% python3 -q
>>> import numpy as np
>>> np.set_printoptions(suppress=True, linewidth=200)
>>> F = np.load("layer7.npy")
>>> F
array([[ 1.016,  0.286, -0.113],
       [ 0.286,  6.178, -2.043],
       [-0.113, -2.043,  1.806]])
>>> low = np.linalg.cholesky(F)
>>> np.round(np.diag(low) ** 2, 3)
array([1.016, 6.097, 1.13 ])
>>> round(float(np.prod(np.diag(low)) ** 2), 3), np.round(np.linalg.det(F), 3)
(7.001, np.float64(7.001))
>>> low.round(3)
array([[ 1.008,  0.   ,  0.   ],
       [ 0.284,  2.469,  0.   ],
       [-0.112, -0.814,  1.063]])
>>> np.round(low @ low.T, 3)
array([[ 1.016,  0.286, -0.113],
       [ 0.286,  6.178, -2.043],
       [-0.113, -2.043,  1.806]])
>>> np.round(F / np.sqrt(np.outer(np.diag(F), np.diag(F))), 3)
array([[ 1.   ,  0.114, -0.083],
       [ 0.114,  1.   , -0.612],
       [-0.083, -0.612,  1.   ]])
>>> rng = np.random.default_rng(9748)
>>> idx = rng.permutation(3)
>>> out = F[:, idx] * rng.choice([-1, 1], 3)
>>> out
array([[-1.016,  0.286,  0.113],
       [-0.286,  6.178,  2.043],
       [ 0.113, -2.043, -1.806]])
>>> left, _, vt = np.linalg.svd(F.T @ out)
>>> idx
array([0, 1, 2])
>>> np.round(left @ vt, 3) + 0
array([[-1.,  0.,  0.],
       [ 0.,  1.,  0.],
       [ 0.,  0., -1.]])
>>> feats = np.load("m.npy")
>>> feats
array([[ 2,  0,  0,  2],
       [16,  0,  0,  2],
       [ 6,  0,  0,  2],
       [10,  0,  0,  2],
       [14,  0,  0,  2],
       [ 8,  0,  0,  2],
       [ 6,  0,  0,  2],
       [ 6,  0,  0,  2],
       [12,  0,  0,  2],
       [12,  0,  0,  2],
       [10,  0,  0,  2],
       [20,  0,  0,  2],
       [14,  0,  0,  2],
       [20,  0,  0,  2],
       [ 2,  0,  0,  2],
       [ 4,  0,  0,  2],
       [20,  0,  0,  2],
       [18,  0,  0,  2],
       [16,  0,  0,  2],
       [18,  0,  0,  2],
       [ 6,  0,  0,  2],
       [18,  0,  0,  2],
       [ 6,  0,  0,  2],
       [ 4,  0,  0,  2],
       [18,  0,  0,  2],
       [ 6,  0,  0,  2],
       [14,  0,  0,  2],
       [10,  0,  0,  2],
       [12,  0,  0,  2],
       [ 6,  0,  0,  2],
       [10,  0,  0,  2],
       [14,  0,  0,  2],
       [ 8,  0,  0,  2]])
>>> x0 = np.array([-5, -2, 5, 2])
>>> feats * x0
array([[ -10,    0,    0,    4],
       [ -80,    0,    0,    4],
       [ -30,    0,    0,    4],
       [ -50,    0,    0,    4],
       [ -70,    0,    0,    4],
       [ -40,    0,    0,    4],
       [ -30,    0,    0,    4],
       [ -30,    0,    0,    4],
       [ -60,    0,    0,    4],
       [ -60,    0,    0,    4],
       [ -50,    0,    0,    4],
       [-100,    0,    0,    4],
       [ -70,    0,    0,    4],
       [-100,    0,    0,    4],
       [ -10,    0,    0,    4],
       [ -20,    0,    0,    4],
       [-100,    0,    0,    4],
       [ -90,    0,    0,    4],
       [ -80,    0,    0,    4],
       [ -90,    0,    0,    4],
       [ -30,    0,    0,    4],
       [ -90,    0,    0,    4],
       [ -30,    0,    0,    4],
       [ -20,    0,    0,    4],
       [ -90,    0,    0,    4],
       [ -30,    0,    0,    4],
       [ -70,    0,    0,    4],
       [ -50,    0,    0,    4],
       [ -60,    0,    0,    4],
       [ -30,    0,    0,    4],
       [ -50,    0,    0,    4],
       [ -70,    0,    0,    4],
       [ -40,    0,    0,    4]])
>>> x0 @ feats
Traceback (most recent call last):
  File "<python-input-21>", line 1, in <module>
    x0 @ feats
    ~~~^~~~~~~
ValueError: matmul: Input operand 1 has a mismatch in its core dimension 0, with gufunc signature (n?,k),(k,m?)->(n?,m?) (size 33 is different from 4)
>>> feats @ np.eye(4)[0]
array([ 2., 16.,  6., 10., 14.,  8.,  6.,  6., 12., 12., 10., 20., 14., 20.,  2.,  4., 20., 18., 16., 18.,  6., 18.,  6.,  4., 18.,  6., 14., 10., 12.,  6., 10., 14.,  8.])
>>> feats @ np.ones(4)
array([ 4., 18.,  8., 12., 16., 10.,  8.,  8., 14., 14., 12., 22., 16., 22.,  4.,  6., 22., 20., 18., 20.,  8., 20.,  8.,  6., 20.,  8., 16., 12., 14.,  8., 12., 16., 10.])
>>> np.einsum("ij,j->i", feats, x0)
array([ -6, -76, -26, -46, -66, -36, -26, -26, -56, -56, -46, -96, -66, -96,  -6, -16, -96, -86, -76, -86, -26, -86, -26, -16, -86, -26, -66, -46, -56, -26, -46, -66, -36])
